In [1]: import numpy as np

In [2]: from numpy import linalg as LA

In [3]: np.set_printoptions(suppress=True, linewidth=160)

In [4]: def rnd(a):
   ...:     return np.round(a, 2) + 0
   ...: 

In [5]: m1 = np.load("w.npy")

In [6]: print(m1)
[[-0.99  2.99 -0.04]
 [-1.97  6.03  0.01]
 [ 2.01 -5.98  0.  ]]

In [7]: print(rnd(LA.det(m1.T)))
0.01

In [8]: print(np.kron(np.eye(2, dtype=int), m1))
[[-0.99  2.99 -0.04 -0.    0.   -0.  ]
 [-1.97  6.03  0.01 -0.    0.    0.  ]
 [ 2.01 -5.98  0.    0.   -0.    0.  ]
 [-0.    0.   -0.   -0.99  2.99 -0.04]
 [-0.    0.    0.   -1.97  6.03  0.01]
 [ 0.   -0.    0.    2.01 -5.98  0.  ]]

In [9]: print(rnd(np.poly(m1)))
[ 1.   -5.04  0.06 -0.01]

In [10]: print(rnd(LA.det(m1[::-1])))
-0.01

In [11]: rng = np.random.default_rng(60357)

In [12]: idx = rng.permutation(3)

In [13]: print(idx)
[1 2 0]

In [14]: M2 = m1[idx][:, idx]

In [15]: print(rnd(LA.det(M2)), rnd(LA.det(m1[idx])))
0.01 0.01

In [16]: print(rnd(np.sort(np.abs(LA.eigvals(M2)))))
[0.05 0.05 5.03]

In [17]: print(np.allclose(M2, m1))
False

In [18]: print(np.diag(M2))
[ 6.03  0.   -0.99]

In [19]: print(np.trace(M2))
5.04

In [20]: X = np.array([[1, 0, 0], [0, -3, 0], [0, 0, -1]])

In [21]: # symmetric, so the eigenvalues are real

In [22]: r0 = np.array([2, 0, 2])

In [23]: M2 = X + np.outer(r0, np.eye(3)[1])

In [24]: print(M2)
[[ 1.  2.  0.]
 [ 0. -3.  0.]
 [ 0.  2. -1.]]

In [25]: print(LA.matrix_rank(LA.inv(M2) - LA.inv(X), tol=1e-8))
1

In [26]: evals, V = LA.eigh(X)

In [27]: print(rnd(LA.eigvalsh(X @ X)))
[1. 1. 9.]

In [28]: print(evals)
[-3. -1.  1.]

In [29]: print(np.abs(V[:, -1]))
[1. 0. 0.]

In [30]: print(V.T @ X @ V)
[[-3.  0.  0.]
 [ 0. -1.  0.]
 [ 0.  0.  1.]]

In [31]: print(round(np.log10(LA.cond(m1))))
2

In [32]: print(rnd(LA.norm(m1, 2) / LA.norm(m1)))
1.0

In [33]: print([round(float(x), 2) for x in LA.svd(m1, compute_uv=False)[:3]])
[9.48, 0.04, 0.04]

In [34]: print(LA.cond(m1) > 100)
True

In [35]: print(LA.matrix_rank(m1, rtol=0.1))
1

In [36]: w1 = np.array([[3, -2, 3, -1, -1], [3, -3, -2, 0, -3], [2, 0, 3, 1, 3]])

In [37]: b = np.array([-5, 3, -1, -6, -6])

In [38]: act = np.maximum(X @ w1 + b, 0)

In [39]: print(LA.matrix_rank(act))
3

In [40]: print(rnd((act > 0).mean(axis=0)))
[0.   1.   0.67 0.   0.33]

In [41]: C = np.array([[4, -4], [4, 0], [4, 3], [2, 2], [2, -1]])

In [42]: print(act @ C)
[[12  6]
 [74 12]
 [12  0]]

In [43]: mat = np.loadtxt("out13.csv", delimiter=",")

In [44]: print(mat)
[[  1.22   0.04   1.17]
 [  7.79   1.77   4.99]
 [  8.81   2.57   4.54]
 [  7.24   1.91   4.1 ]
 [  1.39   0.48   1.25]
 [  2.62   0.71   1.83]
 [  2.68   1.2    1.82]
 [-14.09  -4.72  -8.1 ]
 [ -3.01  -0.43  -2.12]
 [ -3.36  -0.62  -2.13]
 [  3.62   0.91   2.24]
 [  2.06   0.96   0.96]
 [ 12.54   3.48   7.4 ]
 [ -3.53  -0.6   -1.69]
 [ -0.12   0.42   0.41]
 [ -1.66  -0.45  -0.83]
 [  3.32   0.83   1.61]
 [ -7.31  -1.65  -3.61]
 [  9.6    2.67   5.67]
 [ 11.45   3.46   6.96]
 [ -0.2   -0.61   0.14]
 [ -6.29  -2.    -3.97]
 [ -6.24  -1.5   -3.63]
 [ -3.93  -0.9   -1.84]
 [  4.25   1.31   2.33]
 [  6.78   1.94   3.71]
 [ -3.42  -1.17  -1.78]]

In [45]: print(np.argsort(-LA.norm(mat, axis=0).round(6), kind="stable")[:3])
[0 2 1]

In [46]: print(round(np.log10(LA.cond(mat))))
1

In [47]: print(LA.cond(mat) > 100)
False

In [48]: print(rnd(LA.norm(mat, 2) / LA.norm(mat)))
1.0

In [49]: print(rnd(np.abs(LA.svd(mat)[2][-1])))
[0.54 0.43 0.72]
